$ python -q
>>> import numpy as np
>>> np.set_printoptions(suppress=True, linewidth=100)
>>> E = np.loadtxt("layer17.csv", delimiter=",")
>>> print(E.round(2))
[[ 0.36  0.47 -3.37  3.51  2.58 -1.29  3.8 ]
 [ 3.21 -0.8   1.53  6.91 -2.04 -0.41  3.46]
 [ 2.48  2.11 -1.82  2.92  1.94 -3.09  0.77]
 [ 4.32  1.47  3.09  4.76 -2.84 -1.15 -0.24]
 [ 1.38 -5.48 11.58  2.05 -1.51  6.63  6.17]
 [ 8.85  1.52  3.62  9.69 -4.47 -5.35 -1.13]
 [ 2.63  1.39  0.76  3.38 -0.33 -1.18  0.87]
 [ 4.92 -1.38  6.8   4.49 -1.28 -0.23  1.97]
 [ 1.5   2.96  3.55 -3.03  1.72  0.15 -2.16]
 [-0.57  4.25  1.6  -6.01  3.36  0.76 -2.9 ]
 [ 1.56  1.94 -2.29  3.21  1.06 -1.91  1.36]
 [ 0.78 -2.87  7.99  0.49 -0.14  4.74  4.09]
 [ 7.82  2.11  9.25  3.95 -4.95 -1.8  -3.79]
 [ 0.83  2.1  -1.19  3.54 -1.97  0.45  1.02]
 [ 0.58  4.34 -3.31 -3.96  7.48 -4.12 -1.6 ]
 [ 2.    0.92  6.17  0.52 -2.52  2.69 -0.3 ]
 [-1.24  0.84  0.89 -0.59  0.85  2.83  2.08]
 [ 0.49  1.08  0.21 -1.95  5.62 -1.18  1.5 ]
 [ 4.5  -2.03 11.53  1.85 -2.42  2.78  1.21]
 [ 4.29  1.2   5.04  4.05 -3.66  0.06 -0.55]]
>>> x0 = np.array([0, 0, 0, 3, 4, 2, 1])
>>> a = np.maximum(E @ x0, 0)
>>> print(np.round(np.tanh(E @ x0), 2))
[ 1.    1.    1.    0.35  1.   -0.56  1.    1.   -1.   -1.    1.    1.   -1.    1.    1.   -1.
  1.    1.    0.99 -0.99]
>>> print(np.round(E.T @ a, 2))
[226.47 -43.03 327.41 321.98 154.08  79.71 403.85]
>>> print(np.unravel_index(np.abs(E).argmax(), E.shape))
(np.int64(4), np.int64(2))
>>> print(np.round(E.mean(axis=0), 2))
[ 2.54  0.81  3.08  1.99 -0.18 -0.03  0.78]
>>> print(np.round(np.linalg.svd(E, compute_uv=False), 2) + 0)
[31.55 20.78 15.16 11.24  5.49  0.    0.  ]
>>> print(np.count_nonzero(E))
140
>>> print(round(float(np.abs(E).max()), 2))
11.58
>>> print(np.round(np.linalg.norm(E), 2))
42.59
>>> print(np.round(E.sum(axis=0), 2))
[50.71 16.11 61.64 39.77 -3.53 -0.6  15.63]
>>> print(E.shape)
(20, 7)
>>> print(np.linalg.matrix_rank(E))
5
>>> rank = np.linalg.matrix_rank(E)
>>> print(rank)
5
>>> N = np.linalg.svd(E)[2][rank:].T
>>> print(np.linalg.matrix_rank(E.T @ E), np.linalg.matrix_rank(E @ E.T))
5 5
>>> print(np.allclose(E @ N, 0))
True
>>> print(np.round(N @ N.T, 2) + 0)
[[ 0.56 -0.12 -0.29 -0.24 -0.06  0.29  0.07]
 [-0.12  0.06  0.07 -0.03 -0.07 -0.15  0.09]
 [-0.29  0.07  0.15  0.1   0.   -0.18  0.  ]
 [-0.24 -0.03  0.1   0.31  0.22  0.08 -0.29]
 [-0.06 -0.07  0.    0.22  0.21  0.18 -0.27]
 [ 0.29 -0.15 -0.18  0.08  0.18  0.37 -0.24]
 [ 0.07  0.09  0.   -0.29 -0.27 -0.24  0.35]]
>>> print([int(np.linalg.matrix_rank(E[:i])) for i in range(1, len(E) + 1)])
[1, 2, 3, 4, 5, 5, 5, 5, 5, 5, 5, 5, 5, 5, 5, 5, 5, 5, 5, 5]
>>> A = np.loadtxt("w.csv", delimiter=",")
>>> print(A)
[[ 17.  -5.   9.  -4.  -3.   0.  -7.  -1.   9.  12.]
 [ -5.  12.   2.  -7.  -3.   3.  -2.  -8.   3.  -5.]
 [  9.   2.  20.  -1.  -5.   7.  -4. -18.   1.  -3.]
 [ -4.  -7.  -1.   9.   3.   0.   5.   2.  -9.  -5.]
 [ -3.  -3.  -5.   3.   3.  -4.   5.   3.  -1.   1.]
 [  0.   3.   7.   0.  -4.   9.  -7.  -3.  -6.  -8.]
 [ -7.  -2.  -4.   5.   5.  -7.  12.  -4.  -1.  -1.]
 [ -1.  -8. -18.   2.   3.  -3.  -4.  26.  -3.   6.]
 [  9.   3.   1.  -9.  -1.  -6.  -1.  -3.  15.  13.]
 [ 12.  -5.  -3.  -5.   1.  -8.  -1.   6.  13.  17.]]
>>> Uu, sig, VT = np.linalg.svd(A)
>>> print(np.argmax(sig[:-1] / (sig[1:] + 1e-6)) + 1)
4
>>> M2 = Uu[:, :4] @ np.diag(sig[:4]) @ VT[:4]
>>> print(round(np.abs(A - M2).max(), 2))
0.0
>>> print(np.linalg.matrix_rank(A, rtol=0.05))
4
>>> print(np.linalg.matrix_rank(M2))
4
>>> labels = E[:, 3] > np.median(E[:, 3])
>>> u = E[labels].mean(axis=0) - E[~labels].mean(axis=0)
>>> print((((E - E.mean(axis=0)) @ u > 0) == labels).mean())
0.95
>>> print(round(float(np.trace(np.linalg.pinv(A) @ A)), 2))
4.0
>>> print(np.abs(np.diag(np.linalg.qr(A)[1])) > 1e-9)
[ True  True  True  True False False False False False False]
>>> print(np.allclose(A[:-1].T @ np.linalg.lstsq(A[:-1].T, A[-1])[0], A[-1]))
True
>>> print(np.linalg.lstsq(A[:-1].T, A[-1])[2])
4
>>> evals, evecs = np.linalg.eigh(A)
>>> x0 = np.array([-4, 5, 9, 1, 4, 8, 1, 6, -3, -7])
>>> print(x0 @ A @ x0)
5325.0
>>> print(np.abs(A).sum(axis=1).max(), round(np.abs(evals).max(), 2))
74.0 49.18
>>> M2 = np.array([[1, 1], [1, -1]])
>>> rng = np.random.default_rng(63085)
>>> data = np.kron(M2, np.kron(M2, M2))[rng.permutation(8)][:5]
>>> print(data)
[[ 1  1 -1 -1 -1 -1  1  1]
 [ 1 -1 -1  1  1 -1 -1  1]
 [ 1  1  1  1 -1 -1 -1 -1]
 [ 1 -1  1 -1 -1  1 -1  1]
 [ 1 -1 -1  1 -1  1  1 -1]]
>>> x0 = np.array([0, -1, -2, 1, 2, -2, -1, -1])
>>> a = np.maximum(data @ x0, 0)
>>> print(np.flatnonzero(a > 1e-9))
[1]
>>> print(np.maximum(data @ x0, 0) - np.maximum(-data @ x0, 0))
[-2  8  0 -6  0]
>>> print(np.round(np.tanh(data @ x0), 2))
[-0.96  1.    0.   -1.    0.  ]
>>> Uu, sig, VT = np.linalg.svd(data, full_matrices=False)
>>> print(Uu.shape, sig.shape, VT.shape)
(5, 5) (5,) (5, 8)
>>> print(sig.round(2))
[2.83 2.83 2.83 2.83 2.83]
>>> print(np.allclose(Uu * sig @ VT, data))
True
>>> print(np.round(Uu.T @ data @ VT.T, 2) + 0)
[[2.83 0.   0.   0.   0.  ]
 [0.   2.83 0.   0.   0.  ]
 [0.   0.   2.83 0.   0.  ]
 [0.   0.   0.   2.83 0.  ]
 [0.   0.   0.   0.   2.83]]
>>> print(np.round(sig / sig[0], 2))
[1. 1. 1. 1. 1.]
>>> print((sig > 1e-8).sum())
5
>>> print(np.round(np.cumsum(sig ** 2) / np.sum(sig ** 2), 2))
[0.2 0.4 0.6 0.8 1. ]
>>> feats = np.array([[0.2, 0.2, 0.3, 1.3, 0.6, -2.4, -0.4, -0.2, 0.1, -1.3],
...     [1.2, 0.4, 0.8, -0.6, -1.9, -0.9, -0.8, 1.4, 1.5, 1.2],
...     [0.1, -1.0, 2.6, 0.3, -0.7, 0.6, -0.8, -0.1, 0.7, -0.7],
...     [-0.2, -0.3, -0.2, 1.0, -1.0, 0.0, 1.9, -0.7, -0.4, -0.2],
...     [-0.2, 0.6, 0.5, -0.2, 0.1, 1.6, 1.7, -0.4, 1.3, 1.7],
...     [0.0, 1.6, -0.4, 0.4, 0.6, 0.3, 0.2, -0.8, 0.2, 1.2],
...     [1.3, 1.6, 1.1, 0.9, 0.2, -0.4, -1.0, 0.3, -0.9, 2.3],
...     [1.1, 1.0, -1.0, -1.9, -1.2, -1.2, 0.1, -0.3, -1.6, -0.7],
...     [0.8, 0.6, 0.1, 1.1, -0.2, -1.3, 0.6, 1.3, 1.9, 0.1],
...     [-1.4, 0.8, -2.0, 1.1, 1.0, -1.3, 0.1, 0.3, 1.6, -1.5],
...     [0.5, 0.6, -1.0, -2.0, -0.3, -0.9, -0.3, 1.2, 2.2, 0.1]])
>>> feats[:, 4] *= 5
>>> print(feats)
[[ 0.2  0.2  0.3  1.3  3.  -2.4 -0.4 -0.2  0.1 -1.3]
 [ 1.2  0.4  0.8 -0.6 -9.5 -0.9 -0.8  1.4  1.5  1.2]
 [ 0.1 -1.   2.6  0.3 -3.5  0.6 -0.8 -0.1  0.7 -0.7]
 [-0.2 -0.3 -0.2  1.  -5.   0.   1.9 -0.7 -0.4 -0.2]
 [-0.2  0.6  0.5 -0.2  0.5  1.6  1.7 -0.4  1.3  1.7]
 [ 0.   1.6 -0.4  0.4  3.   0.3  0.2 -0.8  0.2  1.2]
 [ 1.3  1.6  1.1  0.9  1.  -0.4 -1.   0.3 -0.9  2.3]
 [ 1.1  1.  -1.  -1.9 -6.  -1.2  0.1 -0.3 -1.6 -0.7]
 [ 0.8  0.6  0.1  1.1 -1.  -1.3  0.6  1.3  1.9  0.1]
 [-1.4  0.8 -2.   1.1  5.  -1.3  0.1  0.3  1.6 -1.5]
 [ 0.5  0.6 -1.  -2.  -1.5 -0.9 -0.3  1.2  2.2  0.1]]
>>> # column 4 is much longer than the rest
>>> x0 = np.array([-1, 7, -9, 7, 1, 0, 7, -2, -3, -9])
>>> print(A @ np.ones(10))
[ 27. -10.   8.  -7.  -1.  -9.  -4.   0.  21.  27.]
>>> print(np.einsum("ij,j->i", A, x0))
[-346.   57. -155.  133.   74.    1.  173.   -1. -224. -265.]
>>> print(A @ (2 * x0))
[-692.  114. -310.  266.  148.    2.  346.   -2. -448. -530.]
>>> print(A @ np.eye(10)[5])
[ 0.  3.  7.  0. -4.  9. -7. -3. -6. -8.]
>>> print((A @ x0).argmax())
6
>>> print((A * x0).sum(axis=1))
[-346.   57. -155.  133.   74.    1.  173.   -1. -224. -265.]
